% ipython --no-banner

In [1]: import numpy as np

In [2]: np.set_printoptions(precision=2, suppress=True, linewidth=160)

In [3]: M = np.array([[2, 10, -2, 3, 15, -3],
   ...:     [-10, 6, 4, -15, 9, 6],
   ...:     [-4, 2, -6, -6, 3, -9],
   ...:     [1, 5, -1, 1, 5, -1],
   ...:     [-5, 3, 2, -5, 3, 2],
   ...:     [-2, 1, -3, -2, 1, -3]])

In [4]: rng = np.random.default_rng(63)

In [5]: labels = rng.permutation(6)

In [6]: print(labels)
[3 5 2 4 1 0]

In [7]: A2 = M[labels][:, labels]

In [8]: print(np.allclose(A2, M))
False

In [9]: print(np.diag(A2))
[ 1 -3 -6  3  6  2]

In [10]: print(A2)
[[  1  -1  -1   5   5   1]
 [ -2  -3  -3   1   1  -2]
 [ -6  -9  -6   3   2  -4]
 [ -5   2   2   3   3  -5]
 [-15   6   4   9   6 -10]
 [  3  -3  -2  15  10   2]]

In [11]: print(np.sort(np.abs(np.linalg.eigvals(A2))))
[ 1.11  1.63  1.63 12.12 17.83 17.83]

In [12]: labels = rng.permutation(6)

In [13]: A2 = M[:, labels] * rng.choice([-1, 1], 6)

In [14]: print(A2)
[[  3   3   2 -10 -15  -2]
 [-15  -6  -4  -6  -9  10]
 [ -6   9   6  -2  -3   4]
 [  1   1   1  -5  -5  -1]
 [ -5  -2  -2  -3  -3   5]
 [ -2   3   3  -1  -1   2]]

In [15]: Uu, _, Vh = np.linalg.svd(M.T @ A2)

In [16]: print(labels)
[3 5 2 1 4 0]

In [17]: print(round(np.linalg.norm(M[4], 1), 2), round(np.linalg.norm(M[4], np.inf), 2))
20.0 5.0

In [18]: print(round(np.linalg.norm(M, 1), 2), round(float(np.linalg.norm(M, np.inf)), 2))
36.0 50.0

In [19]: print(np.linalg.norm(M, axis=0))
[12.25 13.23  8.37 17.32 18.71 11.83]

In [20]: print(np.round(np.linalg.norm(M, 2), 2))
25.88

In [21]: x = np.array([2, 4, 0, 1, 1, 1])

In [22]: print(M @ np.eye(6)[1])
[10.  6.  2.  5.  3.  1.]

In [23]: print(M @ x)
[ 59   4 -12  27   2  -4]

In [24]: print(np.sign((M @ x).round(6)))
[ 1  1 -1  1  1 -1]

In [25]: print(M * x)
[[  4  40   0   3  15  -3]
 [-20  24   0 -15   9   6]
 [ -8   8   0  -6   3  -9]
 [  2  20   0   1   5  -1]
 [-10  12   0  -5   3   2]
 [ -4   4   0  -2   1  -3]]

In [26]: print((M * x).sum(axis=1))
[ 59   4 -12  27   2  -4]

In [27]: K = np.load("x.npy")

In [28]: print(K)
[[ 0 -2 -4  5 -2 -4  4  1]
 [ 0  0 -2 -3 -2 -5  5  1]
 [ 0  0  0 -2  0 -3 -1  5]
 [ 0  0  0  0 -2  5 -2  2]
 [ 0  0  0  0  0  0  0 -1]
 [ 0  0  0  0  0  0 -2 -2]
 [ 0  0  0  0  0  0  0  5]
 [ 0  0  0  0  0  0  0  0]]

In [29]: labels = rng.permutation(8)

In [30]: print(labels)
[3 6 2 4 1 7 5 0]

In [31]: A2 = K[labels][:, labels]

In [32]: print(np.sort(np.abs(np.linalg.eigvals(A2))))
[0. 0. 0. 0. 0. 0. 0. 0.]

In [33]: print(np.allclose(K[:-1].T @ np.linalg.lstsq(K[:-1].T, K[-1])[0], K[-1]))
True

In [34]: print(np.unique(K.round(6), axis=0).shape)
(8, 8)

In [35]: print(round(np.trace(np.linalg.pinv(K) @ K), 2))
6.0

In [36]: print(np.abs(np.diag(np.linalg.qr(K)[1])) > 1e-9)
[False False False False False False False False]

In [37]: Uu, sigma, Vh = np.linalg.svd(K)

In [38]: vecs = Vh[:(sigma > 1e-8).sum()]

In [39]: x = K[0] + -2 * K[2] + rng.integers(2) * np.eye(8)[5]

In [40]: print(x)
[ 0. -2. -4.  9. -2.  3.  6. -9.]

In [41]: print(np.linalg.matrix_rank(np.vstack([K, x])))
7

In [42]: print(np.allclose(vecs.T @ vecs @ x, x))
False

In [43]: m1 = np.loadtxt("mat.csv", delimiter=",")

In [44]: print(m1)
[[5. 1. 1. 1. 1. 1. 1. 1. 1. 1. 1. 1. 1.]
 [1. 5. 1. 1. 1. 1. 1. 1. 1. 1. 1. 1. 1.]
 [1. 1. 5. 1. 1. 1. 1. 1. 1. 1. 1. 1. 1.]
 [1. 1. 1. 5. 1. 1. 1. 1. 1. 1. 1. 1. 1.]
 [1. 1. 1. 1. 5. 1. 1. 1. 1. 1. 1. 1. 1.]
 [1. 1. 1. 1. 1. 5. 1. 1. 1. 1. 1. 1. 1.]
 [1. 1. 1. 1. 1. 1. 5. 1. 1. 1. 1. 1. 1.]
 [1. 1. 1. 1. 1. 1. 1. 5. 1. 1. 1. 1. 1.]
 [1. 1. 1. 1. 1. 1. 1. 1. 5. 1. 1. 1. 1.]
 [1. 1. 1. 1. 1. 1. 1. 1. 1. 5. 1. 1. 1.]
 [1. 1. 1. 1. 1. 1. 1. 1. 1. 1. 5. 1. 1.]
 [1. 1. 1. 1. 1. 1. 1. 1. 1. 1. 1. 5. 1.]
 [1. 1. 1. 1. 1. 1. 1. 1. 1. 1. 1. 1. 5.]]

In [45]: # symmetric, so the eigenvalues are real

In [46]: O, R = np.linalg.qr(m1)

In [47]: print(round(float(np.trace(O @ O.T)), 2))
13.0

In [48]: print(round(abs(R[0, 0]), 2), round(float(np.linalg.norm(m1[:, 0])), 2))
6.08 6.08

In [49]: print(np.abs(np.diag(R)))
[6.08 5.01 4.67 4.5  4.4  4.33 4.29 4.25 4.22 4.2  4.18 4.17 4.15]

In [50]: print(np.allclose(R.T @ R, m1.T @ m1))
True

In [51]: print(np.allclose(m1 @ m1.T, m1.T @ m1))
True

In [52]: print((m1 @ m1)[0])
[37. 21. 21. 21. 21. 21. 21. 21. 21. 21. 21. 21. 21.]

In [53]: print(np.fft.fft(m1[0]))
[17.+0.j  4.+0.j  4.+0.j  4.+0.j  4.+0.j  4.+0.j  4.+0.j  4.+0.j  4.+0.j  4.+0.j  4.+0.j  4.+0.j  4.+0.j]

In [54]: print(np.sort(np.abs(np.fft.fft(m1[0]))), np.sort(np.linalg.svd(m1, compute_uv=False)))
[ 4.  4.  4.  4.  4.  4.  4.  4.  4.  4.  4.  4. 17.] [ 4.  4.  4.  4.  4.  4.  4.  4.  4.  4.  4.  4. 17.]

In [55]: G = m1.T @ m1

In [56]: print(np.linalg.matrix_rank(G))
13

In [57]: print(np.allclose(G, G.T))
True

In [58]: print((m1 @ m1.T).shape)
(13, 13)

In [59]: ev, vecs = np.linalg.eigh(m1)

In [60]: print((ev > 1e-8).sum(), (ev < -1e-8).sum())
13 0

In [61]: print(np.abs(vecs[:, -1]))
[0.28 0.28 0.28 0.28 0.28 0.28 0.28 0.28 0.28 0.28 0.28 0.28 0.28]

In [62]: print(np.linalg.eigvalsh(m1 @ m1))
[ 16.  16.  16.  16.  16.  16.  16.  16.  16.  16.  16.  16. 289.]

In [63]: print(np.unique(ev.round(6) + 0, return_counts=True)[1])
[12  1]

In [64]: print(round(ev.sum(), 2), np.trace(m1))
65.0 65.0

In [65]: ev, vecs = np.linalg.eigh(m1)

In [66]: x = np.array([2, 2, -2, 0, 2, -2, 0, -3, 0, 3, -1, -2, -2])

In [67]: print(round(x @ m1 @ x / (x @ x), 2), np.round(ev[0], 2), round(ev[-1], 2))
4.19 4.0 17.0

In [68]: E = np.loadtxt("m.csv", delimiter=",")

In [69]: print(E)
[[-108.34   48.51  -55.82   18.3    49.02   85.87   -3.21   -7.33]
 [ -97.51   42.5   -49.03   14.32   43.47   76.79   -2.39   -6.61]
 [ -93.1    40.11  -46.31   12.76   41.23   73.12   -2.09   -6.33]
 [ -90.01   38.45  -44.43   11.69   39.67   70.55   -1.88   -6.14]
 [ -85.85   36.24  -41.91   10.28   37.56   67.09   -1.62   -5.89]
 [ -61.35   23.91  -27.71    2.79   25.42   46.99   -0.4    -4.53]
 [ -30.94   10.8   -12.19   -3.5    11.16   22.8     0.07   -3.19]
 [ -20.86    7.25   -7.85   -4.27    6.82   15.1    -0.13   -2.79]
 [ -20.21    7.04   -7.59   -4.28    6.56   14.61   -0.15   -2.77]
 [ -13.18    4.9    -4.95   -4.01    3.78    9.4    -0.41   -2.42]
 [  -7.92    3.42   -3.18   -3.17    1.93    5.62   -0.62   -2.02]
 [  -0.28    0.27   -0.21   -0.16    0.03    0.22   -0.12   -0.18]
 [   0.21   -0.22    0.17    0.12   -0.02   -0.17    0.1     0.15]
 [   2.09   -3.7     2.84    0.77   -0.16   -1.93    1.88    2.27]
 [   3.53   -9.06    7.07   -0.2    -0.47   -3.93    4.76    5.09]
 [   4.64  -13.81   10.94   -1.85   -0.95   -5.69    7.26    7.34]
 [   5.05  -15.55   12.37   -2.55   -1.16   -6.35    8.17    8.13]
 [   5.26  -16.42   13.09   -2.92   -1.28   -6.69    8.62    8.52]
 [   6.08  -19.76   15.88   -4.42   -1.77   -8.     10.34    9.97]
 [   8.74  -29.61   24.23   -9.37   -3.5   -12.12   15.3    14.06]
 [  10.01  -33.93   27.94  -11.72   -4.37  -14.03   17.44   15.77]
 [  12.57  -42.13   35.04  -16.36   -6.15  -17.77   21.43   18.93]
 [  13.69  -45.54   38.02  -18.35   -6.95  -19.38   23.07   20.22]
 [  14.98  -49.38   41.37  -20.62   -7.86  -21.21   24.91   21.65]
 [  26.72  -80.88   69.3   -40.23  -16.26  -37.18   39.64   32.88]
 [  28.22  -84.6    72.63  -42.63  -17.33  -39.15   41.34   34.16]
 [  35.56 -102.25   88.5   -54.16  -22.57  -48.71   49.37   40.14]
 [  38.05 -108.04   93.72  -57.99  -24.35  -51.91   51.97   42.08]
 [  43.13 -119.59  104.18  -65.69  -27.96  -58.37   57.15   45.9 ]
 [  45.66 -125.25  109.32  -69.5   -29.76  -61.57   59.67   47.75]]

In [70]: rank = np.linalg.matrix_rank(E)

In [71]: print(rank)
3

In [72]: null = np.linalg.svd(E)[2][rank:].T

In [73]: print([int(np.linalg.matrix_rank(E[:, :j + 1])) for j in range(8)])
[1, 2, 3, 3, 3, 3, 3, 3]

In [74]: print([int(np.linalg.matrix_rank(E[:i])) for i in range(1, len(E) + 1)])
[1, 2, 3, 3, 3, 3, 3, 3, 3, 3, 3, 3, 3, 3, 3, 3, 3, 3, 3, 3, 3, 3, 3, 3, 3, 3, 3, 3, 3, 3]

In [75]: print([int(np.linalg.matrix_rank(np.delete(E, i, axis=0))) for i in range(30)])
[3, 3, 3, 3, 3, 3, 3, 3, 3, 3, 3, 3, 3, 3, 3, 3, 3, 3, 3, 3, 3, 3, 3, 3, 3, 3, 3, 3, 3, 3]

In [76]: A2 = np.inv(m1)
AttributeError: module 'numpy' has no attribute 'inv'


In [77]: A2 = np.linalg.inv(m1)

In [78]: print(np.allclose(A2, m1.T))
False

In [79]: u, r1 = E[11], E[12]

In [80]: print(round(u @ u, 2))
0.31

In [81]: print(round(float(u @ r1), 2))
-0.25

In [82]: pr = (u @ r1) / (u @ u) * u

In [83]: print(round(float(np.linalg.norm(u + r1) ** 2 + np.linalg.norm(u - r1) ** 2), 2))
1.03

In [84]: print(np.round(np.outer(u, r1), 2) + 0)
[[-0.06  0.06 -0.05 -0.03  0.01  0.05 -0.03 -0.04]
 [ 0.06 -0.06  0.05  0.03 -0.01 -0.04  0.03  0.04]
 [-0.04  0.05 -0.04 -0.02  0.    0.03 -0.02 -0.03]
 [-0.03  0.04 -0.03 -0.02  0.    0.03 -0.02 -0.02]
 [ 0.01 -0.01  0.01  0.    0.   -0.01  0.    0.  ]
 [ 0.05 -0.05  0.04  0.03  0.   -0.04  0.02  0.03]
 [-0.02  0.03 -0.02 -0.01  0.    0.02 -0.01 -0.02]
 [-0.04  0.04 -0.03 -0.02  0.    0.03 -0.02 -0.03]]

In [85]: print(round((r1 - pr) @ u, 2))
0.0

In [86]: print(np.round(r1 - pr, 2) + 0)
[-0.01 -0.01  0.01 -0.01  0.    0.01  0.01  0.01]

In [87]: W = np.array([[-9, 1, -6, 9, 0, -7],
    ...:     [9, -2, -4, -4, 0, 9],
    ...:     [-1, 2, -6, 9, 6, 3],
    ...:     [2, -4, -8, 2, 9, 3],
    ...:     [0, 1, -6, -3, 3, 8],
    ...:     [6, -8, 9, -9, -9, -6],
    ...:     [-2, 2, -7, -2, -8, 9],
    ...:     [-2, -1, -4, 1, -7, 7]])

In [88]: b = np.array([-3, -3, -1, 3, -5, -2])

In [89]: act = np.maximum(E @ W + b, 0)

In [90]: print(np.linalg.matrix_rank(act))
6

In [91]: C = np.array([[-1, -2], [0, -3], [-1, -1], [-1, -3], [-1, 2], [1, 2]])

In [92]: print(W @ C)
[[ -1 -20]
 [  8  22]
 [ -5  -7]
 [ -2  34]
 [ 14  34]
 [ -3   0]
 [ 28  13]
 [ 19   8]]

In [93]: arr = np.load("a.npy")

In [94]: print(arr)
[[ 0.38  0.7   0.15  0.74  0.48]
 [-0.2   0.54  0.33  0.74 -0.61]
 [-0.16  0.78 -0.53  0.42 -0.87]
 [-1.14 -0.1   0.39 -0.43 -0.33]
 [-0.44 -0.37  1.06  0.37  1.19]
 [ 0.01 -0.76  0.03  0.08  0.25]
 [ 0.65 -0.93  1.43  0.69  1.09]
 [-0.16 -0.53  0.52 -0.78 -0.53]
 [-0.09  0.    0.25 -0.65 -0.31]]

In [95]: A2 = np.c_[arr[:, :2] @ np.array([[2, 9], [1, 6]]), np.array([4, 0, 4, 0, 4, 4, 2, 1, 5])]

In [96]: print(A2)
[[  1.46   7.62   4.  ]
 [  0.14   1.44   0.  ]
 [  0.46   3.24   4.  ]
 [ -2.38 -10.86   0.  ]
 [ -1.25  -6.18   4.  ]
 [ -0.74  -4.47   4.  ]
 [  0.37   0.27   2.  ]
 [ -0.85  -4.62   1.  ]
 [ -0.18  -0.81   5.  ]]

In [97]: print(np.round(np.linalg.lstsq(arr, A2[:, 0])[0], 2) + 0)
[2. 1. 0. 0. 0.]

In [98]: print(np.linalg.matrix_rank(np.c_[arr, A2]))
6

In [99]: print(np.round(np.linalg.norm(A2 - arr @ np.linalg.lstsq(arr, A2)[0], axis=0), 2) + 0)
[0.  0.  8.7]

In [100]: print(A2.mean(axis=0))
[-0.33 -1.6   2.67]

In [101]: print(A2.shape)
(9, 3)

In [102]: print(np.abs(A2).max())
10.86

In [103]: th = np.radians(120)

In [104]: R = np.eye(5)

In [105]: R[2, 2] = R[0, 0] = np.cos(th)

In [106]: R[2, 0], R[0, 2] = -np.sin(th), np.sin(th)

In [107]: print(R)
[[-0.5   0.    0.87  0.    0.  ]
 [ 0.    1.    0.    0.    0.  ]
 [-0.87  0.   -0.5   0.    0.  ]
 [ 0.    0.    0.    1.    0.  ]
 [ 0.    0.    0.    0.    1.  ]]

In [108]: A2 = arr @ R.T

In [109]: print(np.linalg.svd(arr, compute_uv=False), np.linalg.svd(A2, compute_uv=False))
[2.99 2.1  1.47 1.03 0.72] [2.99 2.1  1.47 1.03 0.72]

In [110]: print(np.allclose(np.linalg.norm(arr, axis=1), np.linalg.norm(A2, axis=1)))
True

In [111]: print(np.abs(A2 - arr).max(axis=0))
[2.05 0.   2.71 0.   0.  ]
